% python3 -q
>>> import numpy as np
>>> from numpy import linalg as LA
>>> np.set_printoptions(precision=2, suppress=True, linewidth=100)
>>> tidy = lambda a: np.round(a, 2) + 0
>>> X = np.loadtxt("block11.csv", delimiter=",")
>>> tidy(X)
array([[ 0.12,  0.05,  0.17,  0.  ,  0.01, -0.12,  0.09, -0.12, -0.1 , -0.01,  0.17],
       [ 0.05,  0.12,  0.12, -0.02,  0.01,  0.06,  0.16,  0.1 , -0.07,  0.2 ,  0.09],
       [ 0.17,  0.12,  0.42, -0.09,  0.09,  0.09,  0.19, -0.18,  0.11,  0.04,  0.31],
       [ 0.  , -0.02, -0.09,  0.04, -0.04, -0.11, -0.02,  0.02, -0.12,  0.  , -0.04],
       [ 0.01,  0.01,  0.09, -0.04,  0.03,  0.09,  0.02, -0.03,  0.11, -0.01,  0.04],
       [-0.12,  0.06,  0.09, -0.11,  0.09,  0.46,  0.04,  0.16,  0.39,  0.14, -0.07],
       [ 0.09,  0.16,  0.19, -0.02,  0.02,  0.04,  0.21,  0.09, -0.1 ,  0.24,  0.15],
       [-0.12,  0.1 , -0.18,  0.02, -0.03,  0.16,  0.09,  0.38, -0.09,  0.32, -0.18],
       [-0.1 , -0.07,  0.11, -0.12,  0.11,  0.39, -0.1 , -0.09,  0.53, -0.15, -0.05],
       [-0.01,  0.2 ,  0.04,  0.  , -0.01,  0.14,  0.24,  0.32, -0.15,  0.42,  0.01],
       [ 0.17,  0.09,  0.31, -0.04,  0.04, -0.07,  0.15, -0.18, -0.05,  0.01,  0.28]])
>>> LA.matrix_rank(X)
np.int64(3)
>>> X.shape
(11, 11)
>>> np.unravel_index(np.abs(X).argmax(), X.shape)
(np.int64(8), np.int64(8))
>>> np.count_nonzero(X)
np.int64(121)
>>> rank = LA.matrix_rank(X)
>>> rank
np.int64(3)
>>> N = LA.svd(X)[2][rank:].T
>>> LA.matrix_rank(X.T @ X), LA.matrix_rank(X @ X.T)
(np.int64(3), np.int64(3))
>>> N.shape
(11, 8)
>>> [int(LA.matrix_rank(X[:, :j + 1])) for j in range(11)]
[1, 2, 3, 3, 3, 3, 3, 3, 3, 3, 3]
>>> np.allclose(X @ N, 0)
True
>>> blk = np.stack([X, 2 * X, X[::-1]])
>>> tidy(LA.norm(blk, axis=(1, 2)))
array([1.73, 3.46, 1.73])
>>> tidy(np.einsum("bij,cij->bc", blk, blk))
array([[ 3.  ,  6.  ,  1.51],
       [ 6.  , 12.  ,  3.02],
       [ 1.51,  3.02,  3.  ]])
>>> feats = np.array([[3, 1, 1, 2, 2, 1],
...     [5, 3, 3, 4, 4, 3],
...     [4, 2, 2, 3, 3, 2],
...     [3, 1, 1, 2, 2, 1],
...     [4, 2, 2, 3, 3, 2],
...     [-1, -3, -3, -2, -2, -3]])
>>> Uu, sigma, Vh = LA.svd(feats)
>>> evecs = Vh[:(sigma > 1e-8).sum()]
>>> rng = np.random.default_rng(665401)
>>> x0 = feats[4] + 4 * feats[5] + rng.integers(2) * np.eye(6)[0]
>>> x0
array([  1., -10., -10.,  -5.,  -5., -10.])
>>> np.allclose(evecs.T @ evecs @ x0, x0)
False
>>> r0, v = feats[4], feats[5]
>>> r0 @ v
np.int64(-34)
>>> r0 @ r0
np.int64(46)
>>> p = (r0 @ v) / (r0 @ r0) * r0
>>> tidy(LA.norm(r0 + v) ** 2 + LA.norm(r0 - v) ** 2)
np.float64(164.0)
>>> tidy(v - p)
array([ 1.96, -1.52, -1.52,  0.22,  0.22, -1.52])
>>> idx = rng.permutation(6)
>>> idx
array([4, 5, 1, 2, 3, 0])
>>> other = feats[idx][:, idx]
>>> np.diag(other)
array([ 3, -3,  3,  2,  2,  3])
>>> np.trace(other)
np.int64(10)
>>> W0 = np.diag(np.array([-4, -3, -8, -6, 4, 0, 1, 2, 8, -6, 9, 3]))
>>> W0
array([[-4,  0,  0,  0,  0,  0,  0,  0,  0,  0,  0,  0],
       [ 0, -3,  0,  0,  0,  0,  0,  0,  0,  0,  0,  0],
       [ 0,  0, -8,  0,  0,  0,  0,  0,  0,  0,  0,  0],
       [ 0,  0,  0, -6,  0,  0,  0,  0,  0,  0,  0,  0],
       [ 0,  0,  0,  0,  4,  0,  0,  0,  0,  0,  0,  0],
       [ 0,  0,  0,  0,  0,  0,  0,  0,  0,  0,  0,  0],
       [ 0,  0,  0,  0,  0,  0,  1,  0,  0,  0,  0,  0],
       [ 0,  0,  0,  0,  0,  0,  0,  2,  0,  0,  0,  0],
       [ 0,  0,  0,  0,  0,  0,  0,  0,  8,  0,  0,  0],
       [ 0,  0,  0,  0,  0,  0,  0,  0,  0, -6,  0,  0],
       [ 0,  0,  0,  0,  0,  0,  0,  0,  0,  0,  9,  0],
       [ 0,  0,  0,  0,  0,  0,  0,  0,  0,  0,  0,  3]])
>>> vals, evecs = LA.eigh(W0)
>>> x0 = np.array([-2, 3, -2, -1, -1, 2, -3, 1, 1, 3, 0, -1])
>>> evecs * np.maximum(vals, 0) @ evecs.T
array([[0., 0., 0., 0., 0., 0., 0., 0., 0., 0., 0., 0.],
       [0., 0., 0., 0., 0., 0., 0., 0., 0., 0., 0., 0.],
       [0., 0., 0., 0., 0., 0., 0., 0., 0., 0., 0., 0.],
       [0., 0., 0., 0., 0., 0., 0., 0., 0., 0., 0., 0.],
       [0., 0., 0., 0., 4., 0., 0., 0., 0., 0., 0., 0.],
       [0., 0., 0., 0., 0., 0., 0., 0., 0., 0., 0., 0.],
       [0., 0., 0., 0., 0., 0., 1., 0., 0., 0., 0., 0.],
       [0., 0., 0., 0., 0., 0., 0., 2., 0., 0., 0., 0.],
       [0., 0., 0., 0., 0., 0., 0., 0., 8., 0., 0., 0.],
       [0., 0., 0., 0., 0., 0., 0., 0., 0., 0., 0., 0.],
       [0., 0., 0., 0., 0., 0., 0., 0., 0., 0., 9., 0.],
       [0., 0., 0., 0., 0., 0., 0., 0., 0., 0., 0., 3.]])
>>> (np.sign(evecs[:, -1].round(6)) == np.sign(evecs[0, -1].round(6))).astype(int)
array([1, 1, 1, 1, 1, 1, 1, 1, 1, 1, 0, 1])
>>> np.abs(W0).sum(axis=1).max(), np.abs(vals).max()
(np.int64(9), np.float64(9.0))
>>> evecs * np.abs(vals) @ evecs.T
array([[4., 0., 0., 0., 0., 0., 0., 0., 0., 0., 0., 0.],
       [0., 3., 0., 0., 0., 0., 0., 0., 0., 0., 0., 0.],
       [0., 0., 8., 0., 0., 0., 0., 0., 0., 0., 0., 0.],
       [0., 0., 0., 6., 0., 0., 0., 0., 0., 0., 0., 0.],
       [0., 0., 0., 0., 4., 0., 0., 0., 0., 0., 0., 0.],
       [0., 0., 0., 0., 0., 0., 0., 0., 0., 0., 0., 0.],
       [0., 0., 0., 0., 0., 0., 1., 0., 0., 0., 0., 0.],
       [0., 0., 0., 0., 0., 0., 0., 2., 0., 0., 0., 0.],
       [0., 0., 0., 0., 0., 0., 0., 0., 8., 0., 0., 0.],
       [0., 0., 0., 0., 0., 0., 0., 0., 0., 6., 0., 0.],
       [0., 0., 0., 0., 0., 0., 0., 0., 0., 0., 9., 0.],
       [0., 0., 0., 0., 0., 0., 0., 0., 0., 0., 0., 3.]])
>>> mat = np.array([[1, 0, 0, 0], [0, 0, 0, 0], [3, 0, 1, 0], [0, 3, 2, 0]])
>>> # looks like rank 3
>>> tidy(LA.norm(mat, "nuc"))
np.float64(7.14)
>>> tidy(LA.norm(mat, axis=1))
array([1.  , 0.  , 3.16, 3.61])
>>> tidy(LA.norm(mat[3], 1)), tidy(LA.norm(mat[3], np.inf))
(np.float64(5.0), np.float64(3.0))
>>> tidy(LA.norm(mat) ** 2 / LA.norm(mat, 2) ** 2)
np.float64(1.7)
>>> rank = LA.matrix_rank(mat)
>>> rank
np.int64(3)
>>> N = LA.svd(mat)[2][rank:].T
>>> [int(LA.matrix_rank(mat[:, :j + 1])) for j in range(4)]
[1, 2, 3, 3]
>>> LA.matrix_rank(mat.T @ mat), LA.matrix_rank(mat @ mat.T)
(np.int64(3), np.int64(3))
>>> N @ N.T
array([[0., 0., 0., 0.],
       [0., 0., 0., 0.],
       [0., 0., 0., 0.],
       [0., 0., 0., 1.]])
>>> np.allclose(mat @ N, 0)
True
>>> N.shape
(4, 1)
>>> [int(LA.matrix_rank(mat[:i])) for i in range(1, len(mat) + 1)]
[1, 1, 2, 3]
>>> Uu, sigma, Vh = LA.svd(mat)
>>> tidy(sigma)
array([3.76, 3.13, 0.25, 0.  ])
>>> np.argmax(sigma[:-1] / (sigma[1:] + 1e-6)) + 1
np.int64(3)
>>> other = Uu[:, :3] @ np.diag(sigma[:3]) @ Vh[:3]
>>> tidy(np.abs(mat - other).max())
np.float64(0.0)
>>> LA.matrix_rank(other)
np.int64(3)
>>> np.unique(mat.round(6), axis=0).shape
(4, 4)
>>> np.allclose(mat[:-1].T @ LA.lstsq(mat[:-1].T, mat[-1])[0], mat[-1])
False
>>> np.abs(np.diag(LA.qr(mat)[1])) > 1e-9
array([ True,  True,  True, False])
>>> LA.lstsq(mat[:-1].T, mat[-1])[2]
np.int32(2)
>>> M = np.load("run1.npy")
>>> M
array([[ 0, -1,  2, -2,  0,  2, -1],
       [ 0, -1,  2, -2,  0,  2, -1],
       [ 0,  0,  2, -2,  1, -1,  1],
       [ 2,  2,  2, -1,  0, -2,  0],
       [ 4,  3,  4, -4,  3, -3,  3],
       [ 2,  1,  4, -2,  1,  1,  1],
       [ 0,  0,  0,  1,  1,  1,  2],
       [ 2,  0,  3, -3,  2,  0,  1],
       [ 0, -1,  2, -1,  1,  3,  1],
       [ 4,  4,  2, -2,  3, -5,  4],
       [ 0,  1,  3, -2, -1, -1, -1],
       [ 2,  2,  2, -1,  0, -2,  0],
       [ 4,  3,  3, -2,  2, -4,  2],
       [ 3,  3,  2, -1,  3, -5,  2]])
>>> hat = M @ LA.solve(M.T @ M, M.T)
>>> np.allclose(hat @ hat, hat)
True
>>> tidy(hat @ M[:, 5])
array([ 2.,  2., -1., -2., -3.,  1.,  1.,  0.,  3., -5., -1., -2., -4., -5.])
>>> gram = np.cov(M, rowvar=False)
>>> np.median(M, axis=0)
array([ 2.,  1.,  2., -2.,  1., -1.,  1.])
>>> tidy(M.std(axis=0))
array([1.59, 1.64, 0.97, 1.1 , 1.25, 2.54, 1.46])
>>> np.argsort(-M.std(axis=0).round(6), kind="stable")
array([5, 1, 0, 6, 4, 3, 2])
>>> np.argwhere(np.triu(np.abs(np.corrcoef(M.T)) > 0.8, 1))
array([[0, 1],
       [0, 5],
       [1, 5],
       [2, 3],
       [4, 6]])
>>> Xc = M - M.mean(axis=0)
>>> evecs = LA.svd(Xc)[2][:6]
>>> other = Xc - Xc @ evecs.T @ evecs
>>> tidy(other.std(axis=0))
array([0.05, 0.1 , 0.03, 0.02, 0.06, 0.04, 0.05])
>>> tidy(np.diag(evecs.T @ evecs))
array([0.89, 0.53, 0.96, 0.98, 0.8 , 0.93, 0.9 ])
>>> tidy((Xc @ evecs.T).std(axis=0))
array([3.58, 1.43, 1.35, 0.67, 0.45, 0.32])
>>> idx = M[:, 5] > np.median(M[:, 5])
>>> r0 = M[idx].mean(axis=0) - M[~idx].mean(axis=0)
>>> ((M - M.mean(axis=0)) @ r0 > 0).astype(int)
array([1, 1, 1, 0, 0, 1, 1, 1, 1, 0, 1, 0, 0, 0])
>>> tidy((((M - M.mean(axis=0)) @ r0 > 0) == idx).mean())
np.float64(0.86)
>>> m1 = np.load("data.npy")
>>> m1
array([[ 4,  2,  0, -4],
       [-5, -2,  1, -1],
       [ 0, -1,  3, -5],
       [ 3, -4, -5,  5],
       [ 5, -1, -3,  3],
       [ 2, -1,  1,  5],
       [-4, -3, -2,  3],
       [-3, -2, -4,  3],
       [ 2, -2,  3,  4],
       [ 4,  2,  0, -4]])
>>> other = m1 / LA.norm(m1, axis=1, keepdims=True)
>>> gram = other @ other.T
>>> tidy(np.degrees(np.arccos(np.clip(gram[5, 9], -1, 1))))
np.float64(114.78)
>>> (gram - 2 * np.eye(10)).round(6).argmax(axis=1)
array([9, 6, 0, 4, 3, 8, 7, 6, 5, 0])
>>> r0 = np.array([0, 2])
>>> np.convolve(m1[9], r0)
array([ 0,  8,  4,  0, -8])
>>> np.polyval(r0, m1[9])
array([2, 2, 2, 2])
>>> hat = m1 @ LA.solve(m1.T @ m1, m1.T)
>>> np.allclose(hat @ hat, hat)
True
>>> LA.matrix_rank(np.eye(10) - hat)
np.int64(6)
>>> A = np.loadtxt("m.csv", delimiter=",")
>>> A
array([[0., 0., 0., 1., 1., 1., 1., 0., 1., 0., 0., 1.],
       [0., 0., 1., 0., 0., 0., 0., 1., 0., 1., 0., 0.],
       [0., 1., 0., 0., 0., 0., 0., 1., 0., 1., 0., 0.],
       [1., 0., 0., 0., 1., 0., 1., 0., 1., 0., 1., 1.],
       [1., 0., 0., 1., 0., 0., 1., 0., 0., 0., 1., 1.],
       [1., 0., 0., 0., 0., 0., 1., 0., 1., 0., 0., 1.],
       [1., 0., 0., 1., 1., 1., 0., 0., 1., 0., 1., 1.],
       [0., 1., 1., 0., 0., 0., 0., 0., 0., 1., 0., 0.],
       [1., 0., 0., 1., 0., 1., 1., 0., 0., 0., 1., 1.],
       [0., 1., 1., 0., 0., 0., 0., 1., 0., 0., 0., 0.],
       [0., 0., 0., 1., 1., 0., 1., 0., 1., 0., 0., 0.],
       [1., 0., 0., 1., 1., 1., 1., 0., 1., 0., 0., 0.]])
>>> (A != 0).astype(int)
array([[0, 0, 0, 1, 1, 1, 1, 0, 1, 0, 0, 1],
       [0, 0, 1, 0, 0, 0, 0, 1, 0, 1, 0, 0],
       [0, 1, 0, 0, 0, 0, 0, 1, 0, 1, 0, 0],
       [1, 0, 0, 0, 1, 0, 1, 0, 1, 0, 1, 1],
       [1, 0, 0, 1, 0, 0, 1, 0, 0, 0, 1, 1],
       [1, 0, 0, 0, 0, 0, 1, 0, 1, 0, 0, 1],
       [1, 0, 0, 1, 1, 1, 0, 0, 1, 0, 1, 1],
       [0, 1, 1, 0, 0, 0, 0, 0, 0, 1, 0, 0],
       [1, 0, 0, 1, 0, 1, 1, 0, 0, 0, 1, 1],
       [0, 1, 1, 0, 0, 0, 0, 1, 0, 0, 0, 0],
       [0, 0, 0, 1, 1, 0, 1, 0, 1, 0, 0, 0],
       [1, 0, 0, 1, 1, 1, 1, 0, 1, 0, 0, 0]])
>>> tidy(np.sort(LA.eigvals(A).real))
array([-2.21, -1.68, -1.38, -1.  , -1.  , -1.  , -1.  , -0.59,  0.17,  1.05,  3.  ,  5.65])
>>> np.flatnonzero(LA.matrix_power((A != 0) + (A.T != 0) + np.eye(12), 12)[1])
array([1, 2, 7, 9])
>>> (LA.matrix_power((A != 0) + (A.T != 0) + np.eye(12), 12) > 0).astype(int)
array([[1, 0, 0, 1, 1, 1, 1, 0, 1, 0, 1, 1],
       [0, 1, 1, 0, 0, 0, 0, 1, 0, 1, 0, 0],
       [0, 1, 1, 0, 0, 0, 0, 1, 0, 1, 0, 0],
       [1, 0, 0, 1, 1, 1, 1, 0, 1, 0, 1, 1],
       [1, 0, 0, 1, 1, 1, 1, 0, 1, 0, 1, 1],
       [1, 0, 0, 1, 1, 1, 1, 0, 1, 0, 1, 1],
       [1, 0, 0, 1, 1, 1, 1, 0, 1, 0, 1, 1],
       [0, 1, 1, 0, 0, 0, 0, 1, 0, 1, 0, 0],
       [1, 0, 0, 1, 1, 1, 1, 0, 1, 0, 1, 1],
       [0, 1, 1, 0, 0, 0, 0, 1, 0, 1, 0, 0],
       [1, 0, 0, 1, 1, 1, 1, 0, 1, 0, 1, 1],
       [1, 0, 0, 1, 1, 1, 1, 0, 1, 0, 1, 1]])
>>> K = np.load("case9.npy")
>>> K
array([[1, 0, 0, 0],
       [3, 1, 0, 0],
       [3, 3, 1, 0],
       [0, 2, 3, 1]])
>>> # triangular: eigenvalues sit on the diagonal
>>> other = LA.inv(K)
>>> tidy(LA.inv(other))
array([[1., 0., 0., 0.],
       [3., 1., 0., 0.],
       [3., 3., 1., 0.],
       [0., 2., 3., 1.]])
>>> tidy(LA.cond(K))
np.float64(90.96)
>>> other
array([[  1.,   0.,   0.,   0.],
       [ -3.,   1.,   0.,   0.],
       [  6.,  -3.,   1.,   0.],
       [-12.,   7.,  -3.,   1.]])
>>> tidy(LA.slogdet(K)[0])
np.float64(1.0)
>>> blk = np.stack([other, -1 * other, other[::-1]])
>>> LA.matrix_rank(blk.reshape(3, -1))
np.int64(2)
>>> blk.shape
(3, 4, 4)
